In [1]: import numpy as np

In [2]: np.set_printoptions(precision=3, suppress=True, linewidth=120, sign=" ")

In [3]: def rd(a):
   ...:     return np.round(a, 3) + 0
   ...: 

In [4]: arr = np.load("data.npy")

In [5]: arr
Out[5]: 
array([[ 0.,  0.,  0.,  0.,  0.,  2.],
       [ 0.,  0.,  0.,  0.,  0., -2.],
       [ 0.,  0.,  0.,  0.,  0., -3.],
       [ 0.,  0.,  0.,  0.,  0., -2.],
       [ 0.,  0.,  0.,  0.,  0.,  0.],
       [ 2., -2., -3., -2.,  0.,  0.]])

In [6]: U, s, VT = np.linalg.svd(arr)

In [7]: evecs = VT[:(s > 1e-8).sum()]

In [8]: rng = np.random.default_rng(97257)

In [9]: x = arr[5] + 4 * arr[4] + rng.integers(2) * np.eye(6)[3]

In [10]: x
Out[10]: array([ 2., -2., -3., -2.,  0.,  0.])

In [11]: rd(np.linalg.norm(x - evecs.T @ evecs @ x))
Out[11]: np.float64(0.0)

In [12]: np.linalg.matrix_rank(np.vstack([arr, x]))
Out[12]: np.int64(2)

In [13]: rd(evecs.T @ evecs)
Out[13]: 
array([[ 0.19 , -0.19 , -0.286, -0.19 ,  0.   ,  0.   ],
       [-0.19 ,  0.19 ,  0.286,  0.19 ,  0.   ,  0.   ],
       [-0.286,  0.286,  0.429,  0.286,  0.   ,  0.   ],
       [-0.19 ,  0.19 ,  0.286,  0.19 ,  0.   ,  0.   ],
       [ 0.   ,  0.   ,  0.   ,  0.   ,  0.   ,  0.   ],
       [ 0.   ,  0.   ,  0.   ,  0.   ,  0.   ,  1.   ]])

In [14]: rd(np.diag(evecs.T @ evecs))
Out[14]: array([ 0.19 ,  0.19 ,  0.429,  0.19 ,  0.   ,  1.   ])

In [15]: B = np.array([[-1, 2, -2, 3, -2, -3, 0, 1, 2, -3, 3, -3, 1],
    ...:     [3, 1, 2, 0, -1, 1, -1, 0, -2, 2, 1, 3, 2],
    ...:     [-3, 1, -3, 0, 3, 0, 3, -2, 2, 0, 3, -1, -2],
    ...:     [-2, -2, 0, 2, 3, -3, 1, -2, -3, -2, -3, 2, 0],
    ...:     [-2, -3, 0, -3, -1, -2, -2, 0, 0, 0, -2, 0, 3],
    ...:     [-1, 3, -3, 0, -3, 3, 1, 3, 3, 2, 3, 0, 0],
    ...:     [1, 0, 0, -3, -1, -1, 2, 3, 0, 1, -1, -2, 1],
    ...:     [-3, 3, 2, -1, 1, -1, -3, 0, -1, 0, -2, 1, -3],
    ...:     [1, -2, 1, 0, -2, -3, 1, -1, 1, 3, 2, 0, 3],
    ...:     [2, -1, 3, 1, 0, 2, -2, -2, -3, 3, -3, -3, -2],
    ...:     [-2, -3, 0, 3, -2, 3, 1, 2, -1, 3, 1, 2, 1],
    ...:     [-1, 2, -3, 3, 3, -1, -1, -2, 3, -3, 1, 0, -2],
    ...:     [-1, 0, -3, 2, 1, 1, -2, -1, 3, 1, -3, 3, 3]])

In [16]: J = B - B.T

In [17]: J
Out[17]: 
array([[ 0, -1,  1,  5,  0, -2, -1,  4,  1, -5,  5, -2,  2],
       [ 1,  0,  1,  2,  2, -2, -1, -3,  0,  3,  4,  1,  2],
       [-1, -1,  0,  0,  3,  3,  3, -4,  1, -3,  3,  2,  1],
       [-5, -2,  0,  0,  6, -3,  4, -1, -3, -3, -6, -1, -2],
       [ 0, -2, -3, -6,  0,  1, -1, -1,  2,  0,  0, -3,  2],
       [ 2,  2, -3,  3, -1,  0,  2,  4,  6,  0,  0,  1, -1],
       [ 1,  1, -3, -4,  1, -2,  0,  6, -1,  3, -2, -1,  3],
       [-4,  3,  4,  1,  1, -4, -6,  0,  0,  2, -4,  3, -2],
       [-1,  0, -1,  3, -2, -6,  1,  0,  0,  6,  3, -3,  0],
       [ 5, -3,  3,  3,  0,  0, -3, -2, -6,  0, -6,  0, -3],
       [-5, -4, -3,  6,  0,  0,  2,  4, -3,  6,  0,  1,  4],
       [ 2, -1, -2,  1,  3, -1,  1, -3,  3,  0, -1,  0, -5],
       [-2, -2, -1,  2, -2,  1, -3,  2,  0,  3, -4,  5,  0]])

In [18]: u, g = J[7], J[3]

In [19]: u @ u
Out[19]: np.int64(128)

In [20]: u @ g
Out[20]: np.int64(27)

In [21]: p = (u @ g) / (u @ u) * u

In [22]: rd(np.linalg.norm(u + g) ** 2 + np.linalg.norm(u - g) ** 2)
Out[22]: np.float64(556.0)

In [23]: np.linalg.matrix_rank(np.outer(u, g))
Out[23]: np.int64(1)

In [24]: F = np.vander(np.arange(13) - 3, 4, increasing=True)

In [25]: F
Out[25]: 
array([[  1,  -3,   9, -27],
       [  1,  -2,   4,  -8],
       [  1,  -1,   1,  -1],
       [  1,   0,   0,   0],
       [  1,   1,   1,   1],
       [  1,   2,   4,   8],
       [  1,   3,   9,  27],
       [  1,   4,  16,  64],
       [  1,   5,  25, 125],
       [  1,   6,  36, 216],
       [  1,   7,  49, 343],
       [  1,   8,  64, 512],
       [  1,   9,  81, 729]])

In [26]: U, s, VT = np.linalg.svd(F)

In [27]: rd(s)
Out[27]: array([ 997.144,   24.506,    6.429,    1.988])

In [28]: np.argmax(s[:-1] / (s[1:] + 1e-6)) + 1
Out[28]: np.int64(1)

In [29]: B = U[:, :1] @ np.diag(s[:1]) @ VT[:1]

In [30]: rd(np.linalg.norm(F - B) / np.linalg.norm(F))
Out[30]: np.float64(0.025)

In [31]: rd(np.abs(F - B).max())
Out[31]: np.float64(12.146)

In [32]: mat = np.loadtxt("sample15.csv", delimiter=",")

In [33]: rd(mat)
Out[33]: 
array([[ 0.25 ,  0.25 ,  0.   ,  0.   ,  0.25 ,  0.   ,  0.25 ],
       [ 0.   ,  0.5  ,  0.   ,  0.25 ,  0.   ,  0.25 ,  0.   ],
       [ 0.   ,  0.333,  0.667,  0.   ,  0.   ,  0.   ,  0.   ],
       [ 0.   ,  0.   ,  0.   ,  1.   ,  0.   ,  0.   ,  0.   ],
       [ 0.   ,  0.5  ,  0.   ,  0.   ,  0.5  ,  0.   ,  0.   ],
       [ 0.   ,  0.   ,  0.333,  0.   ,  0.   ,  0.333,  0.333],
       [ 0.333,  0.   ,  0.333,  0.   ,  0.   ,  0.   ,  0.333]])

In [34]: U, s, VT = np.linalg.svd(mat)

In [35]: np.argmax(s[:-1] / (s[1:] + 1e-6)) + 1
Out[35]: np.int64(6)

In [36]: B = U[:, :6] @ np.diag(s[:6]) @ VT[:6]

In [37]: np.linalg.matrix_rank(B)
Out[37]: np.int64(6)

In [38]: B = np.linalg.inv(mat)

In [39]: np.allclose(B, mat.T)
Out[39]: False

In [40]: (np.abs(B) > 1e-9).astype(int)
Out[40]: 
array([[ 1,  1,  1,  1,  1,  1,  1],
       [ 1,  0,  1,  0,  1,  0,  1],
       [ 1,  0,  0,  0,  1,  0,  1],
       [ 0,  0,  0,  1,  0,  0,  0],
       [ 1,  0,  1,  0,  1,  0,  1],
       [ 1,  1,  1,  1,  1,  0,  1],
       [ 1,  1,  1,  1,  1,  1,  1]])

In [41]: rd(np.linalg.det(mat) * B)
Out[41]: 
array([[ 0.019, -0.005,  0.007,  0.001, -0.009,  0.003, -0.017],
       [-0.009,  0.   , -0.003,  0.   ,  0.005,  0.   ,  0.007],
       [ 0.005,  0.   ,  0.   ,  0.   , -0.002,  0.   , -0.003],
       [ 0.   ,  0.   ,  0.   , -0.001,  0.   ,  0.   ,  0.   ],
       [ 0.009,  0.   ,  0.003,  0.   , -0.007,  0.   , -0.007],
       [ 0.019, -0.005,  0.007,  0.001, -0.009,  0.   , -0.014],
       [-0.023,  0.005, -0.007, -0.001,  0.012, -0.003,  0.017]])

In [42]: B = np.array([[8, 4, 1],
    ...:     [3, 7, 4],
    ...:     [0, 7, 7],
    ...:     [2, 3, 9],
    ...:     [2, 1, 0],
    ...:     [6, 7, 4],
    ...:     [1, 4, 0]])

In [43]: rd(np.einsum("ij->j", mat))
Out[43]: array([ 0.583,  1.583,  1.333,  1.25 ,  0.75 ,  0.583,  0.917])

In [44]: B @ mat
---------------------------------------------------------------------------
ValueError                                Traceback (most recent call last)
Cell In[44], line 1
----> 1 B @ mat

ValueError: matmul: Input operand 1 has a mismatch in its core dimension 0, with gufunc signature (n?,k),(k,m?)->(n?,m?) (size 7 is different from 3)

In [45]: np.flatnonzero(np.linalg.matrix_power((arr != 0) + (arr.T != 0) + np.eye(6), 6)[5])
Out[45]: array([ 0,  1,  2,  3,  5])

In [46]: arr @ arr
Out[46]: 
array([[ 4., -4., -6., -4.,  0.,  0.],
       [-4.,  4.,  6.,  4.,  0.,  0.],
       [-6.,  6.,  9.,  6.,  0.,  0.],
       [-4.,  4.,  6.,  4.,  0.,  0.],
       [ 0.,  0.,  0.,  0.,  0.,  0.],
       [ 0.,  0.,  0.,  0.,  0., 21.]])

In [47]: rd(np.sort(np.linalg.eigvals(arr).real))
Out[47]: array([-4.583,  0.   ,  0.   ,  0.   ,  0.   ,  4.583])

In [48]: (arr != 0).astype(int)
Out[48]: 
array([[ 0,  0,  0,  0,  0,  1],
       [ 0,  0,  0,  0,  0,  1],
       [ 0,  0,  0,  0,  0,  1],
       [ 0,  0,  0,  0,  0,  1],
       [ 0,  0,  0,  0,  0,  0],
       [ 1,  1,  1,  1,  0,  0]])

In [49]: data = np.tanh(np.array([[-1.1, 1.9, -0.3],
    ...:     [-1.9, -0.8, 1.3],
    ...:     [1.2, 0.1, -0.7],
    ...:     [0.7, -2.3, -0.6],
    ...:     [0.2, 0.9, -1.5],
    ...:     [0.0, -0.5, 0.0],
    ...:     [-1.7, -0.5, 0.0],
    ...:     [-0.6, -0.2, -0.8],
    ...:     [1.0, -0.1, -0.3],
    ...:     [-0.8, -0.7, -0.7],
    ...:     [-1.9, 2.1, -0.3],
    ...:     [1.7, -1.1, -1.0],
    ...:     [0.2, 0.8, -1.1],
    ...:     [0.4, 0.6, 0.4],
    ...:     [1.3, 0.4, 0.2]]) @ np.array([[-0.1, 0.0, 1.7, 1.9, -0.1, -0.5, 0.2, -1.4, 1.3, 1.0, -0.5, -0.9, -0.5],
    ...:     [-1.8, 1.1, 1.0, 2.0, 0.1, -0.9, 0.5, 2.6, -0.6, -1.0, 0.9, 1.2, -0.1],
    ...:     [1.8, 0.0, 1.2, -1.9, -0.4, 0.4, -0.8, 1.1, -1.5, -0.1, 0.0, -0.1, 0.2]]))

In [50]: rd(data)
Out[50]: 
array([[-0.999,  0.97 , -0.319,  0.979,  0.397, -0.856,  0.749,  1.   , -0.972, -0.995,  0.978,  0.997,  0.291],
       [ 0.999, -0.706, -0.986, -1.   , -0.388,  0.975, -0.949,  0.965, -0.999, -0.843,  0.226,  0.551,  0.859],
       [-0.915,  0.11 ,  0.862,  0.999,  0.168, -0.749,  0.691, -0.975,  0.988,  0.824, -0.47 , -0.711, -0.635],
       [ 0.995, -0.987, -0.95 , -0.972, -0.06 ,  0.901, -0.485, -1.   ,  0.997,  0.996, -0.984, -0.997, -0.235],
       [-1.   ,  0.757, -0.508,  1.   ,  0.585, -0.907,  0.934,  0.388,  0.962, -0.501,  0.611,  0.782, -0.454],
       [ 0.716, -0.501, -0.462, -0.762, -0.05 ,  0.422, -0.245, -0.862,  0.291,  0.462, -0.422, -0.537,  0.05 ],
       [ 0.789, -0.501, -0.998, -1.   ,  0.119,  0.862, -0.53 ,  0.793, -0.957, -0.834,  0.38 ,  0.731,  0.716],
       [-0.77 , -0.217, -0.975, -0.02 ,  0.345,  0.159,  0.397, -0.508,  0.493, -0.31 ,  0.119,  0.363,  0.159],
       [-0.43 , -0.11 ,  0.845,  0.979,  0.01 , -0.485,  0.371, -0.963,  0.948,  0.811, -0.53 , -0.757, -0.501],
       [ 0.08 , -0.647, -0.994, -0.92 ,  0.282,  0.635,  0.05 , -0.9  ,  0.405, -0.03 , -0.226, -0.05 ,  0.319],
       [-0.999,  0.98 , -0.903,  0.821,  0.478, -0.786,  0.721,  1.   , -0.997, -0.999,  0.993,  1.   ,  0.592],
       [ 0.01 , -0.837,  0.53 ,  0.994,  0.119, -0.254,  0.53 , -1.   ,  1.   ,  0.994, -0.951, -0.992, -0.735],
       [-0.998,  0.706, -0.178,  0.999,  0.462, -0.851,  0.867,  0.53 ,  0.892, -0.454,  0.551,  0.711, -0.38 ],
       [-0.38 ,  0.578,  0.943,  0.834, -0.139, -0.523,  0.06 ,  0.894, -0.414, -0.235,  0.327,  0.31 , -0.178],
       [-0.454,  0.414,  0.993,  0.994, -0.168, -0.731,  0.291, -0.508,  0.818,  0.706, -0.282, -0.611, -0.572]])

In [51]: u, g = data[14], data[9]

In [52]: rd(u @ g)
Out[52]: np.float64(-2.023)

In [53]: p = (u @ g) / (u @ u) * u

In [54]: rd(g - p)
Out[54]: array([-0.097, -0.486, -0.608, -0.534,  0.217,  0.351,  0.163, -1.097,  0.723,  0.245, -0.336, -0.287,  0.096])

In [55]: np.linalg.matrix_rank(np.outer(u, g))
Out[55]: np.int64(1)

In [56]: O, evecs = np.linalg.qr(data[:, :8])[0], np.linalg.qr(data[:, 8:])[0]

In [57]: s = np.linalg.svd(O.T @ evecs, compute_uv=False)

In [58]: rd(np.linalg.norm(O @ O.T - evecs @ evecs.T, 2))
Out[58]: np.float64(1.0)

In [59]: rd(np.degrees(np.arccos(s.clip(0, 1))))
Out[59]: array([  2.256,   4.935,  17.571,  36.625,  47.375])

In [60]: B = data / np.linalg.norm(data, axis=1, keepdims=True)

In [61]: gram = B @ B.T

In [62]: rd(np.linalg.norm(B, axis=1))
Out[62]: array([ 1.,  1.,  1.,  1.,  1.,  1.,  1.,  1.,  1.,  1.,  1.,  1.,  1.,  1.,  1.])

In [63]: (gram - 2 * np.eye(15)).round(6).argmax(axis=1)
Out[63]: array([ 10,   6,   8,   5,  12,   3,   1,   9,   2,   5,   0,   8,   4,   0,   2])

In [64]: np.argwhere(np.triu(np.abs(gram) > 0.95, 1))
Out[64]: 
array([[  0,  10],
       [  1,   2],
       [  1,   6],
       [  2,   6],
       [  2,   8],
       [  3,   5],
       [  4,  12],
       [  6,  14],
       [  9,  13]])

In [65]: x = np.array([0, -9, -9, -1, -9, 8, 5, -2, -7, 7, 8, -4, -8])

In [66]: y = data @ x

In [67]: rd(np.linalg.lstsq(data, y)[0])
Out[67]: array([ 0., -9., -9., -1., -9.,  8.,  5., -2., -7.,  7.,  8., -4., -8.])

In [68]: y = y + 0.3 * rng.normal(size=15)

In [69]: rd(y)
Out[69]: 
array([-14.301,  14.809,  -9.212,  24.054, -16.589,  13.469,  11.006,   4.586,  -5.689,  13.174, -11.104,   5.603,
       -18.027, -15.086, -11.783])

In [70]: b, *_ = np.linalg.lstsq(data, y)

In [71]: b.round()
Out[71]: array([  2.,  -5.,  -9.,  -0., -10.,   8.,   6.,  -3.,  -7.,   6.,  -0.,   1.,  -6.])

In [72]: [round(float(np.linalg.norm(np.linalg.solve(data.T @ data + lam * np.eye(13), data.T @ y))), 2) for lam in (0, 1, 10, 100)]
Out[72]: [21.51, 9.17, 6.51, 2.34]

In [73]: rd(np.linalg.norm(y - data @ b))
Out[73]: np.float64(0.462)

In [74]: rd(data.T @ (y - data @ b))
Out[74]: array([ 0.,  0.,  0.,  0.,  0.,  0.,  0.,  0.,  0.,  0.,  0.,  0.,  0.])
